% ipython --no-banner

In [1]: import numpy as np

In [2]: np.set_printoptions(precision=2, suppress=True, linewidth=200, legacy="1.25")

In [3]: M = np.load("dump.npy")

In [4]: M
Out[4]: 
array([[ 1.31, -0.47, -0.36, -1.06,  1.23,  0.43,  1.43, -0.49, -0.7 ],
       [ 1.3 , -0.3 ,  1.53, -0.28, -0.34, -0.46, -0.3 ,  0.17,  1.91],
       [ 1.07, -0.06, -1.06, -0.78,  0.03, -0.06,  0.96,  1.18, -0.46],
       [ 0.29,  0.38,  1.38,  0.82,  0.44, -1.46, -1.93, -0.35,  0.28],
       [-0.72, -0.85,  0.03,  0.59,  1.04, -0.21, -3.48,  0.82, -1.31]])

In [5]: def softmax(z):
   ...:     e = np.exp(z - z.max(axis=-1, keepdims=True))
   ...:     return e / e.sum(axis=-1, keepdims=True)
   ...: 

In [6]: np.round(softmax(10 * M[1]), 2) + 0
Out[6]: array([0.  , 0.  , 0.02, 0.  , 0.  , 0.  , 0.  , 0.  , 0.98])

In [7]: S = M @ M.T / np.sqrt(9)

In [8]: np.round(softmax(S + np.triu(np.full(S.shape, -np.inf), 1)), 2) + 0
Out[8]: 
array([[1.  , 0.  , 0.  , 0.  , 0.  ],
       [0.04, 0.96, 0.  , 0.  , 0.  ],
       [0.34, 0.07, 0.59, 0.  , 0.  ],
       [0.01, 0.14, 0.01, 0.84, 0.  ],
       [0.  , 0.  , 0.  , 0.03, 0.97]])

In [9]: np.round(softmax(S), 2) + 0
Out[9]: 
array([[0.73, 0.04, 0.2 , 0.01, 0.01],
       [0.04, 0.75, 0.03, 0.16, 0.02],
       [0.32, 0.07, 0.55, 0.02, 0.03],
       [0.01, 0.1 , 0.01, 0.6 , 0.28],
       [0.  , 0.  , 0.  , 0.03, 0.97]])

In [10]: C2 = M.T @ M

In [11]: print(np.diag(C2))
[ 5.15  1.18  5.5   2.83  2.9   2.58 18.89  2.46  6.14]

In [12]: print(np.allclose(C2, C2.T))
True

In [13]: np.linalg.matrix_rank(C2)
Out[13]: 5

In [14]: np.round(np.trace(C2), 2), np.round((M ** 2).sum(), 2)
Out[14]: (47.64, 47.64)

In [15]: F = np.load("layer10.npy")

In [16]: F
Out[16]: 
array([[ 180.06,  -19.02, -160.08,  -99.39,   59.99, -139.98, -180.95,  120.82,  -20.83, -139.65],
       [ 180.22,  -20.28, -158.73,  -99.14,   60.05, -139.84, -181.53,  119.39,  -19.42, -140.55],
       [ 179.08,  -20.52, -158.55,  -98.92,   59.37, -139.26, -178.6 ,  120.96,  -21.01, -137.98],
       [ 179.12,  -22.29, -160.56, -101.59,   60.91, -138.64, -181.64,  119.93,  -19.45, -139.81],
       [ 180.98,  -19.6 , -158.65, -101.19,   60.62, -140.33, -179.94,  120.25,  -18.77, -138.68],
       [ 180.68,  -18.06, -160.94,  -99.88,   59.93, -138.91, -180.49,  118.78,  -19.64, -138.1 ],
       [ 180.  ,  -19.69, -160.37, -100.3 ,   60.83, -139.41, -179.21,  121.38,  -19.38, -141.39],
       [ 178.24,  -18.92, -160.59, -100.29,   59.66, -139.1 , -178.64,  121.45,  -19.35, -138.11],
       [ 178.28,  -19.51, -159.61, -100.52,   59.17, -140.22, -180.29,  118.54,  -20.95, -139.49],
       [ 180.95,  -19.  , -159.45, -100.41,   58.38, -139.29, -180.76,  118.4 ,  -20.6 , -140.91],
       [ 179.67,  -19.5 , -160.37,  -99.77,   59.15, -139.78, -181.73,  119.62,  -20.55, -140.79],
       [ 179.41,  -19.12, -160.16,  -98.85,   59.92, -140.13, -179.33,  119.49,  -18.58, -139.11],
       [ 180.76,  -19.21, -161.99, -100.01,   59.47, -139.49, -180.12,  117.43,  -20.76, -140.65],
       [ 179.91,  -20.05, -158.93,  -99.87,   58.39, -140.46, -179.59,  119.42,  -19.83, -141.63],
       [ 180.71,  -18.09, -159.49, -101.72,   59.27, -138.31, -179.92,  120.58,  -19.21, -140.05],
       [ 181.51,  -19.25, -161.23, -101.07,   60.92, -139.99, -180.44,  121.38,  -18.58, -140.71],
       [ 177.7 ,  -20.06, -160.6 ,  -99.05,   60.28, -142.88, -179.89,  119.31,  -20.08, -139.32],
       [ 180.17,  -19.6 , -159.71,  -99.77,   60.36, -140.25, -178.98,  121.05,  -18.02, -139.8 ],
       [ 180.  ,  -20.18, -159.15, -100.32,   60.35, -139.34, -180.93,  118.86,  -18.49, -139.52],
       [ 179.93,  -19.61, -160.38, -101.31,   59.48, -138.52, -179.87,  119.99,  -20.5 , -139.48],
       [ 178.55,  -19.97, -160.61, -100.35,   60.07, -139.92, -178.82,  119.91,  -21.15, -140.  ],
       [ 180.28,  -21.05, -160.86,  -99.26,   59.65, -137.3 , -180.28,  118.51,  -19.01, -139.62],
       [ 180.37,  -20.59, -160.91, -100.25,   58.51, -138.87, -181.05,  120.65,  -20.25, -137.29],
       [ 180.6 ,  -18.78, -161.96,  -98.95,   61.09, -139.42, -178.69,  120.04,  -20.16, -138.81],
       [ 179.78,  -19.35, -159.54,  -98.11,   59.67, -139.88, -179.  ,  121.27,  -20.58, -141.11],
       [ 180.41,  -20.02, -160.23, -100.63,   59.49, -139.81, -179.16,  119.45,  -19.2 , -141.62],
       [ 179.58,  -20.3 , -160.69,  -98.92,   61.49, -140.07, -180.78,  120.92,  -20.87, -140.83],
       [ 179.45,  -19.56, -159.6 , -100.42,   61.97, -140.25, -178.9 ,  120.24,  -19.21, -140.58],
       [ 182.51,  -21.17, -159.58, -100.67,   60.6 , -139.12, -179.84,  121.19,  -22.47, -140.27],
       [ 181.46,  -19.02, -160.08,  -99.55,   61.69, -141.1 , -181.  ,  117.72,  -20.84, -139.33],
       [ 180.76,  -19.37, -160.16, -100.04,   60.09, -140.37, -181.25,  119.12,  -20.31, -137.95],
       [ 180.06,  -19.23, -162.78, -100.09,   59.02, -139.49, -178.77,  118.61,  -21.25, -139.95],
       [ 180.03,  -20.41, -160.68,  -99.14,   59.46, -139.76, -179.11,  121.07,  -19.8 , -141.39],
       [ 181.61,  -18.45, -159.61, -100.44,   60.97, -139.01, -179.23,  120.05,  -19.11, -141.32],
       [ 179.36,  -19.72, -160.34, -100.37,   61.56, -140.08, -179.33,  122.23,  -20.65, -140.14],
       [ 178.7 ,  -20.52, -159.32,  -98.32,   60.67, -138.27, -179.2 ,  120.98,  -19.59, -141.06],
       [ 180.13,  -21.03, -160.26,  -99.43,   59.9 , -139.48, -180.95,  120.31,  -19.21, -139.69],
       [ 180.4 ,  -20.46, -161.59, -100.48,   59.86, -137.84, -180.91,  120.55,  -20.19, -140.22]])

In [17]: T = np.stack([F, -2 * F, F[::-1]])

In [18]: (T @ F.T).shape
Out[18]: (3, 38, 38)

In [19]: print(T.shape)
(3, 38, 10)

In [20]: np.linalg.matrix_rank(T)
Out[20]: array([10, 10, 10])

In [21]: print(np.linalg.norm(T, axis=(1, 2)))
[2452.89 4905.77 2452.89]

In [22]: np.linalg.matrix_rank(T.reshape(3, -1))
Out[22]: 2

In [23]: Xc = (F - F.mean(axis=0)) / F.std(axis=0)

In [24]: np.argwhere(np.abs(Xc) > 2)
Out[24]: 
array([[ 3,  1],
       [12,  7],
       [14,  3],
       [16,  0],
       [16,  5],
       [17,  8],
       [21,  5],
       [22,  9],
       [24,  3],
       [27,  4],
       [28,  0],
       [28,  8],
       [29,  7],
       [31,  2],
       [34,  7]])

In [25]: coef = np.linalg.lstsq(np.delete(Xc, 1, axis=1), Xc[:, 1])[0]

In [26]: np.round(1 - np.var(Xc[:, 1] - np.delete(Xc, 1, axis=1) @ coef), 2)
Out[26]: 0.27

In [27]: coef
Out[27]: array([ 0.33, -0.09, -0.06, -0.11, -0.27,  0.38, -0.18,  0.13,  0.14])

In [28]: x0 = np.array([3, 0, -1, 2, -5, -3, 0, 0, -5, 3])

In [29]: target = F @ x0

In [30]: np.round(np.linalg.solve(F.T @ F, F.T @ target), 2) + 0
Out[30]: array([ 3.,  0., -1.,  2., -5., -3.,  0.,  0., -5.,  3.])

In [31]: np.round(np.linalg.lstsq(F, target)[0], 2) + 0
Out[31]: array([ 3.,  0., -1.,  2., -5., -3.,  0.,  0., -5.,  3.])

In [32]: rng = np.random.default_rng(784)

In [33]: target = target + 0.05 * rng.normal(size=38)

In [34]: target
Out[34]: 
array([306.79, 295.86, 310.04, 283.98, 294.91, 304.22, 286.63, 296.12, 304.43, 307.7 , 303.81, 297.01, 307.31, 302.51, 292.73, 289.83, 305.32, 290.32, 288.65, 299.75, 300.69, 293.03, 314.88, 303.02,
       303.45, 293.29, 296.16, 282.33, 311.67, 306.42, 310.62, 312.42, 299.27, 287.35, 293.  , 285.04, 297.68, 296.33])

In [35]: coef, *_ = np.linalg.lstsq(F, target)

In [36]: round(np.linalg.norm(target - F @ coef), 2)
Out[36]: 0.28

In [37]: np.round(F.T @ (target - F @ coef), 2) + 0
Out[37]: array([0., 0., 0., 0., 0., 0., 0., 0., 0., 0.])

In [38]: [round(float(np.linalg.norm(np.linalg.solve(F.T @ F + lam * np.eye(10), F.T @ target))), 2) for lam in (0, 1, 10, 100)]
Out[38]: [9.03, 8.71, 6.78, 2.46]

In [39]: coef.round()
Out[39]: array([ 3.,  0., -1.,  2., -5., -3., -0.,  0., -5.,  3.])

In [40]: coef.round(2) + 0
Out[40]: array([ 2.99,  0.02, -0.99,  1.99, -4.97, -2.98, -0.01,  0.  , -5.  ,  2.99])
